In [1]: import numpy as np

In [2]: import numpy.linalg as la

In [3]: np.set_printoptions(precision=2, suppress=True, linewidth=140)

In [4]: mat = np.load("test13.npy")

In [5]: mat
Out[5]: 
array([[ -0.99, -40.35, -40.73, -60.31, -19.84],
       [ -0.18, -38.8 , -40.62, -60.47, -20.42],
       [ -0.44, -41.42, -40.19, -60.37, -21.11],
       [ -0.47, -38.63, -40.06, -60.67, -19.31],
       [  0.55, -39.95, -41.24, -59.51, -20.58],
       [ -1.33, -40.82, -38.46, -60.82, -19.77],
       [ -0.71, -39.32, -40.51, -62.77, -19.71],
       [  1.52, -40.94, -38.65, -59.13, -18.04],
       [  0.  , -41.71, -39.79, -58.84, -21.57],
       [  1.82, -41.04, -38.77, -60.05, -20.71],
       [  1.46, -40.39, -39.48, -57.69, -19.95],
       [ -1.41, -39.66, -41.2 , -60.58, -20.16],
       [ -1.5 , -39.28, -41.57, -58.72, -20.25],
       [  0.41, -38.95, -38.39, -60.36, -19.9 ],
       [ -0.1 , -41.92, -38.6 , -58.21, -21.4 ],
       [  1.31, -40.  , -39.79, -61.48, -19.34],
       [  0.35, -39.12, -42.14, -57.51, -20.47],
       [  0.84, -40.19, -41.12, -59.91, -20.56]])

In [6]: B = np.c_[mat[:, :2] @ np.array([[3, 3], [-2, -2]]), np.array([0, 0, 0, 2, 1, 1, 2, 2, 1, 0, 3, 2, 1, 3, 1, 2, 2, 1])]

In [7]: B
Out[7]: 
array([[77.73, 77.73,  0.  ],
       [77.06, 77.06,  0.  ],
       [81.52, 81.52,  0.  ],
       [75.85, 75.85,  2.  ],
       [81.55, 81.55,  1.  ],
       [77.65, 77.65,  1.  ],
       [76.51, 76.51,  2.  ],
       [86.44, 86.44,  2.  ],
       [83.42, 83.42,  1.  ],
       [87.54, 87.54,  0.  ],
       [85.16, 85.16,  3.  ],
       [75.09, 75.09,  2.  ],
       [74.06, 74.06,  1.  ],
       [79.13, 79.13,  3.  ],
       [83.54, 83.54,  1.  ],
       [83.93, 83.93,  2.  ],
       [79.29, 79.29,  2.  ],
       [82.9 , 82.9 ,  1.  ]])

In [8]: la.matrix_rank(B)
Out[8]: np.int64(2)

In [9]: np.round(la.norm(B - mat @ la.lstsq(mat, B)[0], axis=0), 2) + 0
Out[9]: array([0.  , 0.  , 3.65])

In [10]: la.norm(la.qr(mat)[0].T @ B, axis=0) ** 2 / ((B ** 2).sum(axis=0) + 1e-12)
Out[10]: array([1.  , 1.  , 0.72])

In [11]: la.matrix_rank(np.c_[mat, B])
Out[11]: np.int64(6)

In [12]: dist = la.norm(mat[:, None] - mat[None], axis=-1)

In [13]: print(dist[11].round(6).argsort(kind="stable")[:4])
[11  0  1 12]

In [14]: dist.shape
Out[14]: (18, 18)

In [15]: W0 = np.load("sample4.npy")

In [16]: W0
Out[16]: 
array([[-0.77, -0.79, -0.46],
       [ 0.98,  1.  ,  0.97],
       [ 0.93,  0.94,  0.69],
       [-0.86,  0.43,  0.9 ],
       [-0.45,  0.78,  0.92],
       [ 0.99, -0.41, -0.99],
       [ 0.12, -1.  , -1.  ],
       [-0.87,  0.56,  0.94],
       [-0.73,  0.94,  0.99],
       [-0.93, -0.77,  0.02],
       [-0.96,  1.  ,  1.  ],
       [-0.57,  0.23,  0.63],
       [ 0.98,  0.94,  0.31],
       [-0.91, -0.74,  0.  ],
       [ 0.45, -0.13, -0.46],
       [-0.37, -0.36, -0.16],
       [ 0.24,  0.84,  0.85],
       [ 0.95, -0.73, -0.98],
       [ 0.98, -0.68, -0.99],
       [ 0.39,  0.81,  0.77]])

In [17]: Xs = W0 - W0.mean(axis=0)

In [18]: left, sigma, Vh = la.svd(Xs, full_matrices=False)

In [19]: print(la.matrix_rank(Xs))
3

In [20]: np.abs(Vh[-1])
Out[20]: array([0.29, 0.66, 0.69])

In [21]: np.round((sigma ** 2).sum() ** 2 / (sigma ** 4).sum(), 2)
Out[21]: np.float64(1.9)

In [22]: np.round(Xs.mean(axis=0), 2) + 0
Out[22]: array([0., 0., 0.])

In [23]: sigma ** 2 / (sigma ** 2).sum()
Out[23]: array([0.63, 0.36, 0.01])

In [24]: (np.sign(left[:, 0]) == np.sign(left[0, 0])).astype(int)
Out[24]: array([1, 0, 0, 0, 0, 1, 1, 0, 0, 1, 0, 0, 0, 1, 1, 1, 0, 1, 1, 0])

In [25]: x0 = np.array([8, 8, 4])

In [26]: y = W0 @ x0

In [27]: coef, lr = np.zeros(3), 1 / la.norm(W0, 2) ** 2

In [28]: for i in range(150):
    ...:     coef -= lr * W0.T @ (W0 @ coef - y)
    ...:     if i % 50 == 0: print(i, round(la.norm(W0 @ coef - y), 2))
    ...: 
0 16.98
50 0.05
100 0.02

In [29]: coef
Out[29]: array([8.  , 7.99, 4.01])

In [30]: u = np.array([7, -9, 8, 0, 4, 7])

In [31]: arr = u[np.abs(np.subtract.outer(np.arange(6), np.arange(6)))]

In [32]: arr
Out[32]: 
array([[ 7, -9,  8,  0,  4,  7],
       [-9,  7, -9,  8,  0,  4],
       [ 8, -9,  7, -9,  8,  0],
       [ 0,  8, -9,  7, -9,  8],
       [ 4,  0,  8, -9,  7, -9],
       [ 7,  4,  0,  8, -9,  7]])

In [33]: np.round(la.eigvalsh(arr).min(), 2)
Out[33]: np.float64(-11.03)

In [34]: w, V = la.eigh(arr)

In [35]: x0 = np.array([-1, 2, 0, -2, -2, -2])

In [36]: np.abs(arr).sum(axis=1).max(), round(float(np.abs(w).max()), 2)
Out[36]: (np.int64(41), 35.02)

In [37]: (np.sign(V[:, -1].round(6)) == np.sign(V[0, -1].round(6))).astype(int)
Out[37]: array([1, 0, 1, 0, 1, 0])

In [38]: x0 @ arr @ x0
Out[38]: np.int64(23)

In [39]: np.round(x0 @ arr @ x0 / (x0 @ x0), 2), round(float(w[0]), 2), np.round(w[-1], 2)
Out[39]: (np.float64(1.35), -11.03, np.float64(35.02))

In [40]: M = np.load("case6.npy")

In [41]: M
Out[41]: 
array([[1, 0, 0, 0, 0, 0],
       [3, 1, 0, 0, 0, 0],
       [0, 5, 1, 0, 0, 0],
       [5, 5, 6, 1, 0, 0],
       [8, 6, 6, 4, 1, 0],
       [0, 2, 5, 1, 4, 1]])

In [42]: # triangular, det is the product of the diagonal

In [43]: la.matrix_rank(M, rtol=0.1)
Out[43]: np.int64(4)

In [44]: print(la.cond(M) > 100)
True

In [45]: m1 = np.load("mat.npy")

In [46]: m1
Out[46]: 
array([[ 4.02,  7.06,  7.98],
       [ 4.05,  6.92,  7.91],
       [ 4.02,  7.03,  8.02],
       [ 4.02,  7.05,  8.07],
       [ 6.91,  6.1 , -0.02],
       [ 7.08,  6.02,  0.05],
       [ 6.97,  6.  , -0.02],
       [ 6.95,  5.98, -0.05],
       [ 0.08,  5.  ,  1.03],
       [-0.06,  4.97,  1.04],
       [-0.04,  4.91,  1.04],
       [ 0.04,  5.05,  1.  ]])

In [47]: C2 = np.cov(m1, rowvar=False)

In [48]: C2
Out[48]: 
array([[ 8.91,  1.52, -0.34],
       [ 1.52,  0.75,  2.55],
       [-0.34,  2.55, 13.78]])

In [49]: print(np.median(m1, axis=0))
[4.02 6.01 1.04]

In [50]: np.polyfit(m1[:, 0], m1[:, 1], 1)
Out[50]: array([0.17, 5.38])

In [51]: x0 = np.array([1, 0, 5])

In [52]: h = np.maximum(m1 @ x0, 0)

In [53]: np.maximum(m1 @ (3 * x0), 0)
Out[53]: array([131.76, 130.8 , 132.36, 133.11,  20.43,  21.99,  20.61,  20.1 ,  15.69,  15.42,  15.48,  15.12])

In [54]: h
Out[54]: array([43.92, 43.6 , 44.12, 44.37,  6.81,  7.33,  6.87,  6.7 ,  5.23,  5.14,  5.16,  5.04])

In [55]: feats = np.array([[0, 1, 1], [1, 0, 1], [1, 1, 0]])

In [56]: # symmetric

In [57]: x0 = np.array([0, -2, -2])

In [58]: y = feats @ x0

In [59]: y
Out[59]: array([-4, -2, -2])

In [60]: la.solve(feats.T, feats[1])
Out[60]: array([ 0.,  1., -0.])

In [61]: w, V = la.eig(feats)

In [62]: print(round(float(np.prod(w)), 2))
2.0

In [63]: np.abs(feats).max()
Out[63]: np.int64(1)

In [64]: feats.mean(axis=0)
Out[64]: array([0.67, 0.67, 0.67])

In [65]: np.unravel_index(np.abs(feats).argmax(), feats.shape)
Out[65]: (np.int64(0), np.int64(1))

In [66]: np.count_nonzero(feats)
Out[66]: np.int64(6)

In [67]: la.svd(feats, compute_uv=False)
Out[67]: array([2., 1., 1.])

In [68]: feats - feats[0]
Out[68]: 
array([[ 0,  0,  0],
       [ 1, -1,  0],
       [ 1,  0, -1]])
